% ipython --no-banner

In [1]: import numpy as np

In [2]: import numpy.linalg as la

In [3]: np.set_printoptions(precision=2, suppress=True, linewidth=160, sign=" ")

In [4]: rd = lambda a: np.round(a, 2) + 0

In [5]: A = np.loadtxt("dump.csv", delimiter=",")

In [6]: rd(A)
Out[6]: 
array([[ 0.5 ,  0.  ,  0.  ,  0.  ,  0.5 ],
       [ 0.  ,  0.5 ,  0.25,  0.25,  0.  ],
       [ 0.33,  0.  ,  0.33,  0.33,  0.  ],
       [ 0.  ,  0.5 ,  0.  ,  0.5 ,  0.  ],
       [ 0.  ,  0.  ,  0.  ,  0.5 ,  0.5 ]])

In [7]: rd(np.sort(np.abs(la.eigvals(A)))[::-1])
Out[7]: array([ 1.  ,  0.64,  0.64,  0.28,  0.28])

In [8]: rd(la.matrix_power(A, 2))
Out[8]: 
array([[ 0.25,  0.  ,  0.  ,  0.25,  0.5 ],
       [ 0.08,  0.38,  0.21,  0.33,  0.  ],
       [ 0.28,  0.17,  0.11,  0.28,  0.17],
       [ 0.  ,  0.5 ,  0.12,  0.38,  0.  ],
       [ 0.  ,  0.25,  0.  ,  0.5 ,  0.25]])

In [9]: p = np.eye(5)[1]

In [10]: for _ in range(6):
    ...:     p = p @ A
    ...:     print(p.round(2))
    ...: 
[ 0.    0.5   0.25  0.25  0.  ]
[ 0.08  0.38  0.21  0.33  0.  ]
[ 0.11  0.35  0.16  0.33  0.04]
[ 0.11  0.34  0.14  0.33  0.08]
[ 0.1   0.34  0.13  0.34  0.09]
[ 0.1   0.34  0.13  0.34  0.1 ]

In [11]: O, R = la.qr(A)

In [12]: rd(np.abs(np.diag(R)))
Out[12]: array([ 0.6 ,  0.71,  0.33,  0.58,  0.38])

In [13]: rd(R)
Out[13]: 
array([[-0.6 ,  0.  , -0.18, -0.18, -0.42],
       [ 0.  , -0.71, -0.18, -0.53,  0.  ],
       [ 0.  ,  0.  , -0.33, -0.14,  0.23],
       [ 0.  ,  0.  ,  0.  , -0.58, -0.35],
       [ 0.  ,  0.  ,  0.  ,  0.  ,  0.38]])

In [14]: rd(abs(R[0, 0])), rd(la.norm(A[:, 0]))
Out[14]: (np.float64(0.6), np.float64(0.6))

In [15]: rd(O @ R)
Out[15]: 
array([[ 0.5 ,  0.  ,  0.  ,  0.  ,  0.5 ],
       [ 0.  ,  0.5 ,  0.25,  0.25,  0.  ],
       [ 0.33,  0.  ,  0.33,  0.33,  0.  ],
       [ 0.  ,  0.5 ,  0.  ,  0.5 ,  0.  ],
       [ 0.  ,  0.  ,  0.  ,  0.5 ,  0.5 ]])
